$ python3 -q
>>> import numpy as np
>>> np.set_printoptions(precision=2, suppress=True, linewidth=100, sign=" ")
>>> feats = np.load("data.npy")
>>> feats
array([[ 15, -21,  12,  39,  -6,  45],
       [ -2,  -5,  35,  -1,  23,   6],
       [  6,   0,  -3,  48,  -3,  21],
       [ -5,  13,  10,  33,  16,  -3],
       [ 10, -12, -33, -12, -33,  11],
       [ -3,  18, -25,  34,  -7,  -9],
       [  6, -14,  10,  -6,  -2,  16],
       [ -6,  -5,  37, -33,  25,  -8],
       [ 14, -15, -42,  -3, -42,  19]])
>>> # rows and columns are dependent
>>> r = np.linalg.matrix_rank(feats)
>>> r
np.int64(3)
>>> null = np.linalg.svd(feats)[2][r:].T
>>> print(np.linalg.matrix_rank(feats.T @ feats), np.linalg.matrix_rank(feats @ feats.T))
3 3
>>> [int(np.linalg.matrix_rank(feats[:, :j + 1])) for j in range(6)]
[1, 2, 3, 3, 3, 3]
>>> np.allclose(feats @ null, 0)
True
>>> print([int(np.linalg.matrix_rank(feats[:i])) for i in range(1, len(feats) + 1)])
[1, 2, 3, 3, 3, 3, 3, 3, 3]
>>> t3 = np.stack([feats, -3 * feats, feats[::-1]])
>>> (t3 @ feats.T).shape
(3, 9, 9)
>>> t3.shape
(3, 9, 6)
>>> np.linalg.norm(t3, axis=(1, 2))
array([ 154.09,  462.28,  154.09])
>>> np.linalg.matrix_rank(t3)
array([ 3,  3,  3])
>>> Uu, sv, vt = np.linalg.svd(feats)
>>> np.argmax(sv[:-1] / (sv[1:] + 1e-6)) + 1
np.int64(3)
>>> out = Uu[:, :3] @ np.diag(sv[:3]) @ vt[:3]
>>> np.round(np.abs(feats - out).max(), 2)
np.float64(0.0)
>>> print(np.linalg.matrix_rank(feats, rtol=0.05))
3
>>> out.round(2) + 0
array([[ 15., -21.,  12.,  39.,  -6.,  45.],
       [ -2.,  -5.,  35.,  -1.,  23.,   6.],
       [  6.,   0.,  -3.,  48.,  -3.,  21.],
       [ -5.,  13.,  10.,  33.,  16.,  -3.],
       [ 10., -12., -33., -12., -33.,  11.],
       [ -3.,  18., -25.,  34.,  -7.,  -9.],
       [  6., -14.,  10.,  -6.,  -2.,  16.],
       [ -6.,  -5.,  37., -33.,  25.,  -8.],
       [ 14., -15., -42.,  -3., -42.,  19.]])
>>> round(np.linalg.norm(feats - out) / np.linalg.norm(feats), 2)
np.float64(0.0)
>>> np.linalg.matrix_rank(out)
np.int64(3)
>>> round(float(np.linalg.norm(feats, "nuc")), 2)
262.05
>>> print(np.round(np.linalg.norm(feats, 2), 2))
107.92
>>> [round(float(x), 2) for x in np.linalg.svd(feats, compute_uv=False)[:3]]
[107.92, 87.54, 66.59]
>>> print(np.linalg.matrix_rank(feats, rtol=0.1))
3
>>> np.argsort(-np.linalg.norm(feats, axis=0).round(6), kind="stable")[:3]
array([ 3,  2,  4])
>>> X = np.loadtxt("dump.csv", delimiter=",")
>>> X
array([[-6.  ,  7.02,  6.98],
       [-6.  ,  7.01,  7.03],
       [-6.01,  7.04,  7.01],
       [-5.98,  7.02,  7.01],
       [-6.02,  7.01,  6.98],
       [-5.99,  7.  ,  7.01],
       [-5.99,  7.02,  7.01],
       [-6.01,  7.  ,  6.99],
       [-6.02,  6.97,  7.  ],
       [-5.99,  7.01,  7.  ],
       [-6.02,  7.  ,  7.01],
       [-6.03,  7.  ,  6.99],
       [-5.99,  7.02,  7.02],
       [-5.97,  6.98,  7.01],
       [-6.01,  6.97,  7.02],
       [-5.99,  7.01,  7.01],
       [ 6.01, -0.02, -5.02],
       [ 5.97,  0.  , -5.02],
       [ 5.98,  0.02, -5.  ],
       [ 5.97,  0.  , -4.98],
       [ 6.01, -0.07, -4.98],
       [ 5.98, -0.02, -5.02],
       [ 5.97,  0.  , -5.01],
       [ 6.02,  0.  , -4.98],
       [ 5.99,  0.02, -5.  ],
       [ 6.02,  0.02, -5.01],
       [ 6.  , -0.01, -4.99],
       [ 5.98, -0.01, -4.99],
       [ 6.04, -0.02, -5.03],
       [ 5.99,  0.  , -5.01],
       [ 6.  ,  0.  , -4.97],
       [ 6.  , -0.01, -5.02]])
>>> Uu, sv, vt = np.linalg.svd(feats)
>>> vecs = vt[:(sv > 1e-8).sum()]
>>> rng = np.random.default_rng(508120)
>>> x0 = feats[1] + -2 * feats[7] + rng.integers(2) * np.eye(6)[3]
>>> print(x0)
[ 10.   5. -39.  66. -27.  22.]
>>> np.linalg.matrix_rank(np.vstack([feats, x0]))
np.int64(4)
>>> np.allclose(vecs.T @ vecs @ x0, x0)
False
